$ python -q
>>> import numpy as np
>>> np.set_printoptions(precision=2, suppress=True, linewidth=160)
>>> def rnd(a):
...     return np.round(a, 2) + 0
... 
>>> X = np.load("case18.npy")
>>> print(X)
[[ -1.2   1.7   1.5]
 [  1.   -0.9  -0.5]
 [  0.2  -1.   -1.1]
 [  0.1   0.   -1.6]
 [ -0.1  -1.3   2.4]
 [  0.4  -0.4   1. ]
 [  0.    1.1  -1.6]
 [ -4.   16.  -30. ]
 [  0.4   0.6   0.6]
 [ -1.    0.9  -2.6]
 [ -1.2   2.    0.2]
 [ -0.6   0.4  -0.2]
 [  1.   -1.7  -0.1]
 [ -0.6  -1.2   0.4]
 [ -0.3  -0.5  -1.2]
 [  0.7  -0.4  -0.5]
 [ -1.3  -0.1  -0.1]
 [  0.1  -1.1   1.2]
 [  0.7  -1.9   0.2]
 [ -0.6   1.2  -0.5]
 [  0.   -1.7   0. ]]
>>> # row 7 dominates
>>> Xc = X - X.mean(axis=1)
Traceback (most recent call last):
  File "<python-input-6>", line 1, in <module>
    Xc = X - X.mean(axis=1)
         ~~^~~~~~~~~~~~~~~~
ValueError: operands could not be broadcast together with shapes (21,3) (21,) 
>>> Xc = X - X.mean(axis=0)
>>> U, sv, VT = np.linalg.svd(Xc, full_matrices=False)
>>> print(np.searchsorted(np.cumsum(sv ** 2) / (sv ** 2).sum(), 0.9) + 1)
1
>>> print((np.sign(U[:, 0]) == np.sign(U[0, 0])).astype(int))
[1 1 1 1 1 1 0 0 1 0 1 1 1 1 1 1 1 1 1 1 1]
>>> print(rnd(sv))
[33.85  5.08  2.2 ]
>>> print(rnd(np.abs(VT[-1])))
[0.89 0.44 0.12]
>>> print(rnd(VT[0] * np.sign(VT[0, np.abs(VT[0]).argmax()])))
[ 0.12 -0.48  0.87]
>>> print(np.abs(VT[0]).argmax())
2
>>> print(rnd(sv ** 2 / (sv ** 2).sum()))
[0.97 0.02 0.  ]
